$ python3 -q
>>> import numpy as np
>>> np.set_printoptions(precision=2, suppress=True, linewidth=200)
>>> A = np.load("a.npy")
>>> A
array([[ 1,  0,  3,  4,  3, -1,  0,  2,  5, -1,  2, -1,  4,  5],
       [ 0, -2, -5,  2, -5,  2,  1, -3, -5,  4, -5, -3,  2, -5],
       [ 0,  0,  0,  4, -3, -5,  2,  4, -1, -3, -4,  5,  1, -3],
       [ 0,  0,  0,  0, -5,  2,  5,  4,  5, -3,  4,  3, -3, -2],
       [ 0,  0,  0,  0,  4,  2,  5,  3,  1, -4, -1,  1, -1,  4],
       [ 0,  0,  0,  0,  0, -2, -5, -1,  5, -4, -1, -1, -5, -1],
       [ 0,  0,  0,  0,  0,  0, -2,  3,  4, -5,  5,  0,  4,  0],
       [ 0,  0,  0,  0,  0,  0,  0,  0, -2,  5,  0,  1, -3,  2],
       [ 0,  0,  0,  0,  0,  0,  0,  0, -2, -2, -4,  3, -2, -5],
       [ 0,  0,  0,  0,  0,  0,  0,  0,  0, -4,  2, -5, -4,  4],
       [ 0,  0,  0,  0,  0,  0,  0,  0,  0,  0,  0,  4, -5, -4],
       [ 0,  0,  0,  0,  0,  0,  0,  0,  0,  0,  0,  2, -4,  5],
       [ 0,  0,  0,  0,  0,  0,  0,  0,  0,  0,  0,  0,  3,  0],
       [ 0,  0,  0,  0,  0,  0,  0,  0,  0,  0,  0,  0,  0, -3]])
>>> rk = np.linalg.matrix_rank(A)
>>> rk
np.int64(13)
>>> N = np.linalg.svd(A)[2][rk:].T
>>> N.shape
(14, 1)
>>> [int(np.linalg.matrix_rank(A[:, :j + 1])) for j in range(14)]
[1, 2, 2, 3, 4, 5, 6, 7, 8, 9, 10, 11, 12, 13]
>>> np.round(N[:, 0] / N[np.abs(N[:, 0]).round(6).argmax(), 0], 2) + 0
array([ 1.  ,  0.83, -0.33,  0.  ,  0.  ,  0.  ,  0.  ,  0.  ,  0.  ,  0.  ,  0.  ,  0.  ,  0.  ,  0.  ])
>>> [int(np.linalg.matrix_rank(np.delete(A, i, axis=0))) for i in range(14)]
[12, 12, 12, 12, 12, 12, 12, 12, 12, 12, 13, 13, 13, 13]
>>> np.allclose(A @ N, 0)
True
>>> left, sig, Vt = np.linalg.svd(A)
>>> np.argmax(sig[:-1] / (sig[1:] + 1e-6)) + 1
np.int64(13)
>>> other = left[:, :13] @ np.diag(sig[:13]) @ Vt[:13]
>>> np.linalg.matrix_rank(A, rtol=0.05)
np.int64(12)
>>> np.round(np.abs(A - other).max(), 2)
np.float64(0.0)
>>> F = np.loadtxt("x.csv", delimiter=",")
>>> F
array([[ 6.,  8., 11., 16.],
       [ 4.,  3.,  4.,  3.],
       [ 6.,  0.,  3.,  0.],
       [ 6.,  6.,  3.,  3.],
       [ 4., 12.,  0.,  9.],
       [ 2.,  7.,  0.,  6.],
       [ 4.,  1.,  4.,  0.],
       [ 0.,  4.,  0.,  8.],
       [ 2.,  0.,  5.,  0.],
       [ 8.,  2.,  8.,  0.],
       [ 0.,  0.,  0.,  0.],
       [ 6.,  0.,  5.,  0.],
       [10.,  6.,  9.,  4.],
       [ 4.,  4.,  2.,  2.],
       [ 0.,  2.,  0.,  0.],
       [ 0.,  1.,  2.,  4.],
       [ 4.,  1.,  0.,  0.],
       [ 4.,  5.,  4.,  6.],
       [ 8.,  7.,  6.,  5.],
       [ 0.,  0.,  0.,  0.],
       [ 2.,  8.,  1., 10.],
       [ 8.,  2., 12.,  5.],
       [ 2.,  6.,  5., 12.],
       [16., 14., 16., 15.],
       [ 0.,  0.,  0.,  3.],
       [ 4.,  0.,  4.,  0.],
       [ 6.,  2.,  7.,  2.],
       [ 2.,  2.,  5.,  6.],
       [10.,  8.,  9.,  7.],
       [ 0.,  5.,  0.,  5.],
       [ 2.,  0.,  7.,  1.],
       [ 0.,  0.,  0.,  0.],
       [ 6.,  1.,  1.,  0.]])
>>> # rows 10 and 19 are equal
>>> hat = F @ np.linalg.solve(F.T @ F, F.T)
>>> np.allclose(hat @ hat, hat)
True
>>> np.trace(hat)
np.float64(4.0)
>>> data = np.loadtxt("data.csv", delimiter=",")
>>> data
array([[  8.,  34.,  22.,   2.,  16.,  14.,  28.,  24.,  14.,  16.,  18.],
       [ 11.,   9.,  -5.,   8., -16.,   1.,  -2.,  -1.,  -3., -12.,  -4.],
       [  5.,  43.,  25.,   2.,  10.,  17.,  28.,  21.,  11.,  16.,  18.],
       [ -1.,  43.,  25.,   0.,   6.,  17.,  24.,  15.,   7.,  16.,  16.],
       [ -6.,  17.,   3.,   1., -18.,   5.,  -4., -10.,  -9.,  -4.,  -3.],
       [ -6., -39., -21.,  -3.,  -6., -15., -24., -18.,  -9., -12., -15.],
       [ 12.,  -9., -15.,   8., -17.,  -6., -11.,  -6.,  -5., -18., -10.],
       [ 22., -12., -16.,  11.,  -9.,  -7.,  -5.,   4.,   2., -18.,  -7.],
       [ -6., -14.,  -6.,  -3.,  -1.,  -5.,  -9.,  -8.,  -4.,  -2.,  -5.],
       [-21., -25., -15.,  -7., -19., -10., -29., -31., -19., -10., -17.],
       [ -6.,  11.,   9.,  -3.,   4.,   5.,   6.,   2.,   1.,   8.,   5.]])
>>> left, sig, Vt = np.linalg.svd(data)
>>> np.argmax(sig[:-1] / (sig[1:] + 1e-6)) + 1
np.int64(3)
>>> sig.round(2) + 0
array([148.96,  51.16,  44.46,   0.  ,   0.  ,   0.  ,   0.  ,   0.  ,   0.  ,   0.  ,   0.  ])
>>> other = left[:, :3] @ np.diag(sig[:3]) @ Vt[:3]
>>> round(float(np.linalg.norm(data - other, 2)), 2), round(sig[3], 2)
(0.0, np.float64(0.0))
>>> other.round(2) + 0
array([[  8.,  34.,  22.,   2.,  16.,  14.,  28.,  24.,  14.,  16.,  18.],
       [ 11.,   9.,  -5.,   8., -16.,   1.,  -2.,  -1.,  -3., -12.,  -4.],
       [  5.,  43.,  25.,   2.,  10.,  17.,  28.,  21.,  11.,  16.,  18.],
       [ -1.,  43.,  25.,   0.,   6.,  17.,  24.,  15.,   7.,  16.,  16.],
       [ -6.,  17.,   3.,   1., -18.,   5.,  -4., -10.,  -9.,  -4.,  -3.],
       [ -6., -39., -21.,  -3.,  -6., -15., -24., -18.,  -9., -12., -15.],
       [ 12.,  -9., -15.,   8., -17.,  -6., -11.,  -6.,  -5., -18., -10.],
       [ 22., -12., -16.,  11.,  -9.,  -7.,  -5.,   4.,   2., -18.,  -7.],
       [ -6., -14.,  -6.,  -3.,  -1.,  -5.,  -9.,  -8.,  -4.,  -2.,  -5.],
       [-21., -25., -15.,  -7., -19., -10., -29., -31., -19., -10., -17.],
       [ -6.,  11.,   9.,  -3.,   4.,   5.,   6.,   2.,   1.,   8.,   5.]])
>>> np.linalg.matrix_rank(data, rtol=0.05)
np.int64(3)
>>> round(np.linalg.norm(data - other) / np.linalg.norm(data), 2)
np.float64(0.0)
>>> round(np.abs(data - other).max(), 2)
np.float64(0.0)
>>> np.linalg.matrix_rank(other)
np.int64(3)
